% python3 -q
>>> import numpy as np
>>> np.set_printoptions(precision=2, suppress=True, linewidth=140)
>>> def rd(a):
...     return np.round(a, 2) + 0
... 
>>> M = np.load("x.npy")
>>> M
array([[ 0, -2,  0, -2,  0, -2],
       [-2,  1, -2,  1, -2,  1],
       [-2, -2, -2, -2, -2, -2],
       [ 0, -2,  0, -2,  0, -2],
       [-2,  1, -2,  1, -2,  1],
       [-2, -2, -2, -2, -2, -2]])
>>> # rows and columns are dependent
>>> M.reshape(2, -1)
array([[ 0, -2,  0, -2,  0, -2, -2,  1, -2,  1, -2,  1, -2, -2, -2, -2, -2, -2],
       [ 0, -2,  0, -2,  0, -2, -2,  1, -2,  1, -2,  1, -2, -2, -2, -2, -2, -2]])
>>> M.ravel(order="F")
array([ 0, -2, -2,  0, -2, -2, -2,  1, -2, -2,  1, -2,  0, -2, -2,  0, -2, -2, -2,  1, -2, -2,  1, -2,  0, -2, -2,  0, -2, -2, -2,  1, -2,
       -2,  1, -2])
>>> blk = M.reshape(6, 2, -1)
>>> np.einsum("ihd,ihd->ih", blk, blk)
array([[ 4,  8],
       [ 9,  6],
       [12, 12],
       [ 4,  8],
       [ 9,  6],
       [12, 12]])
>>> np.swapaxes(blk, 1, 2)[4]
array([[-2,  1],
       [ 1, -2],
       [-2,  1]])
>>> blk.shape
(6, 2, 3)
>>> blk.sum(axis=1)
array([[-2, -2, -2],
       [-1, -1, -1],
       [-4, -4, -4],
       [-2, -2, -2],
       [-1, -1, -1],
       [-4, -4, -4]])
>>> Y = M / np.linalg.norm(M, axis=1, keepdims=True)
>>> G = Y @ Y.T
>>> (np.abs(G) > 0.9).astype(int)
array([[1, 0, 0, 1, 0, 0],
       [0, 1, 0, 0, 1, 0],
       [0, 0, 1, 0, 0, 1],
       [1, 0, 0, 1, 0, 0],
       [0, 1, 0, 0, 1, 0],
       [0, 0, 1, 0, 0, 1]])
>>> np.degrees(np.arccos(np.clip(G[2, 5], -1, 1)))
np.float64(0.0)
>>> rd(G)
array([[ 1.  , -0.45,  0.71,  1.  , -0.45,  0.71],
       [-0.45,  1.  ,  0.32, -0.45,  1.  ,  0.32],
       [ 0.71,  0.32,  1.  ,  0.71,  0.32,  1.  ],
       [ 1.  , -0.45,  0.71,  1.  , -0.45,  0.71],
       [-0.45,  1.  ,  0.32, -0.45,  1.  ,  0.32],
       [ 0.71,  0.32,  1.  ,  0.71,  0.32,  1.  ]])
>>> rd(np.trace(np.linalg.pinv(M) @ M))
np.float64(2.0)
>>> np.abs(np.diag(np.linalg.qr(M)[1])) > 1e-9
array([ True,  True, False, False, False, False])
>>> np.unique(M.round(6), axis=0).shape
(3, 6)
>>> J = np.loadtxt("layer5.csv", delimiter=",")
>>> J
array([[ 1., -1.,  1.],
       [ 1.,  0.,  0.],
       [ 1.,  1.,  1.],
       [ 1.,  2.,  4.]])
>>> Y = np.c_[J[:, :2] @ np.array([[0, 2], [3, 3]]), np.array([1, 0, 2, 1])]
>>> Y
array([[-3., -1.,  1.],
       [ 0.,  2.,  0.],
       [ 3.,  5.,  2.],
       [ 6.,  8.,  1.]])
>>> rd(np.linalg.norm(Y - J @ np.linalg.lstsq(J, Y)[0], axis=0))
array([0.  , 0.  , 1.34])
>>> np.linalg.matrix_rank(Y)
np.int64(3)
>>> np.linalg.matrix_rank(np.c_[J, Y])
np.int64(4)
>>> rd(np.linalg.norm(np.linalg.qr(J)[0].T @ Y, axis=0) ** 2 / ((Y ** 2).sum(axis=0) + 1e-12))
array([1. , 1. , 0.7])
